In [1]: import numpy as np

In [2]: np.set_printoptions(precision=3, suppress=True, linewidth=140, legacy="1.25")

In [3]: def tidy(a):
   ...:     return np.round(a, 3) + 0
   ...: 

In [4]: rng = np.random.default_rng(520561)

In [5]: lab = rng.integers(0, 2, 3)

In [6]: F = np.triu((lab[:, None] == lab) & (rng.random((3, 3)) < 0.8), 1).astype(int)

In [7]: F += F.T

In [8]: F
Out[8]: 
array([[0, 1, 1],
       [1, 0, 1],
       [1, 1, 0]])

In [9]: # symmetric, so the eigenvalues are real

In [10]: A2 = F / np.linalg.norm(F, axis=1, keepdims=True)

In [11]: cov = A2 @ A2.T

In [12]: print((cov - 2 * np.eye(3)).round(6).argmax(axis=1))
[1 0 0]

In [13]: (np.abs(cov) > 0.9).astype(int)
Out[13]: 
array([[1, 0, 0],
       [0, 1, 0],
       [0, 0, 1]])

In [14]: tidy(np.linalg.norm(A2, axis=1))
Out[14]: array([1., 1., 1.])

In [15]: tidy(cov)
Out[15]: 
array([[1. , 0.5, 0.5],
       [0.5, 1. , 0.5],
       [0.5, 0.5, 1. ]])

In [16]: A2 = np.linalg.inv(F)

In [17]: np.allclose(A2, F.T)
Out[17]: False

In [18]: tidy(np.linalg.cond(F))
Out[18]: 2.0

In [19]: tidy(np.linalg.det(F) * A2)
Out[19]: 
array([[-1.,  1.,  1.],
       [ 1., -1.,  1.],
       [ 1.,  1., -1.]])

In [20]: A2 = np.array([[-6, 9], [-9, 9], [5, 8], [4, 3]])

In [21]: basis = np.array([[-3, -2, 2], [-2, -3, 0]])

In [22]: data = A2 @ basis + 0.1 * rng.normal(size=(4, 3))

In [23]: tidy(data)
Out[23]: 
array([[  0.123, -15.021, -11.687],
       [  8.881,  -9.04 , -17.977],
       [-30.968, -33.927,   9.987],
       [-17.999, -16.996,   8.101]])

In [24]: q, R = np.linalg.qr(data)

In [25]: tidy(np.abs(np.diag(R)))
Out[25]: array([36.903, 23.551,  0.436])

In [26]: np.allclose(R.T @ R, data.T @ data)
Out[26]: True

In [27]: tidy(np.trace(q @ q.T))
Out[27]: 3.0

In [28]: tidy(q @ R)
Out[28]: 
array([[  0.123, -15.021, -11.687],
       [  8.881,  -9.04 , -17.977],
       [-30.968, -33.927,   9.987],
       [-17.999, -16.996,   8.101]])

In [29]: print(tidy(R))
[[-36.903 -34.534  16.697]
 [  0.     23.551  18.605]
 [  0.      0.     -0.436]]
